$ python -q
>>> import numpy as np
>>> from numpy import linalg as LA
>>> np.set_printoptions(precision=3, suppress=True, linewidth=200)
>>> E = np.loadtxt("block2.csv", delimiter=",")
>>> E
array([[0.25 , 0.   , 0.25 , 0.25 , 0.   , 0.   , 0.   , 0.   , 0.   , 0.   , 0.   , 0.25 ],
       [0.2  , 0.4  , 0.2  , 0.   , 0.   , 0.   , 0.   , 0.   , 0.   , 0.   , 0.   , 0.2  ],
       [0.2  , 0.   , 0.2  , 0.   , 0.   , 0.2  , 0.2  , 0.   , 0.   , 0.   , 0.   , 0.2  ],
       [0.   , 0.   , 0.   , 0.25 , 0.25 , 0.25 , 0.   , 0.25 , 0.   , 0.   , 0.   , 0.   ],
       [0.   , 0.   , 0.   , 0.   , 0.5  , 0.   , 0.   , 0.25 , 0.25 , 0.   , 0.   , 0.   ],
       [0.   , 0.   , 0.   , 0.   , 0.   , 0.333, 0.   , 0.333, 0.   , 0.333, 0.   , 0.   ],
       [0.   , 0.   , 0.   , 0.   , 0.333, 0.   , 0.333, 0.   , 0.   , 0.333, 0.   , 0.   ],
       [0.   , 0.   , 0.   , 0.   , 0.   , 0.   , 0.   , 0.333, 0.   , 0.   , 0.333, 0.333],
       [0.   , 0.167, 0.   , 0.   , 0.   , 0.167, 0.   , 0.167, 0.167, 0.167, 0.167, 0.   ],
       [0.   , 0.   , 0.   , 0.   , 0.5  , 0.   , 0.   , 0.   , 0.   , 0.5  , 0.   , 0.   ],
       [0.   , 0.25 , 0.   , 0.   , 0.   , 0.   , 0.   , 0.   , 0.   , 0.25 , 0.5  , 0.   ],
       [0.   , 0.   , 0.   , 0.333, 0.   , 0.   , 0.   , 0.   , 0.   , 0.333, 0.   , 0.333]])
>>> # column 2 repeats column 0
>>> (E - E.T) / 2
array([[ 0.   , -0.1  ,  0.025,  0.125,  0.   ,  0.   ,  0.   ,  0.   ,  0.   ,  0.   ,  0.   ,  0.125],
       [ 0.1  ,  0.   ,  0.1  ,  0.   ,  0.   ,  0.   ,  0.   ,  0.   , -0.083,  0.   , -0.125,  0.1  ],
       [-0.025, -0.1  ,  0.   ,  0.   ,  0.   ,  0.1  ,  0.1  ,  0.   ,  0.   ,  0.   ,  0.   ,  0.1  ],
       [-0.125,  0.   ,  0.   ,  0.   ,  0.125,  0.125,  0.   ,  0.125,  0.   ,  0.   ,  0.   , -0.167],
       [ 0.   ,  0.   ,  0.   , -0.125,  0.   ,  0.   , -0.167,  0.125,  0.125, -0.25 ,  0.   ,  0.   ],
       [ 0.   ,  0.   , -0.1  , -0.125,  0.   ,  0.   ,  0.   ,  0.167, -0.083,  0.167,  0.   ,  0.   ],
       [ 0.   ,  0.   , -0.1  ,  0.   ,  0.167,  0.   ,  0.   ,  0.   ,  0.   ,  0.167,  0.   ,  0.   ],
       [ 0.   ,  0.   ,  0.   , -0.125, -0.125, -0.167,  0.   ,  0.   , -0.083,  0.   ,  0.167,  0.167],
       [ 0.   ,  0.083,  0.   ,  0.   , -0.125,  0.083,  0.   ,  0.083,  0.   ,  0.083,  0.083,  0.   ],
       [ 0.   ,  0.   ,  0.   ,  0.   ,  0.25 , -0.167, -0.167,  0.   , -0.083,  0.   , -0.125, -0.167],
       [ 0.   ,  0.125,  0.   ,  0.   ,  0.   ,  0.   ,  0.   , -0.167, -0.083,  0.125,  0.   ,  0.   ],
       [-0.125, -0.1  , -0.1  ,  0.167,  0.   ,  0.   ,  0.   , -0.167,  0.   ,  0.167,  0.   ,  0.   ]])
>>> assert E == E.T
Traceback (most recent call last):
  File "<python-input-7>", line 1, in <module>
    assert E == E.T
           ^^^^^^^^
ValueError: The truth value of an array with more than one element is ambiguous. Use a.any() or a.all()
>>> np.allclose(E, E.T)
False
>>> round(np.abs(LA.eigvals(E)).max(), 3)
np.float64(1.0)
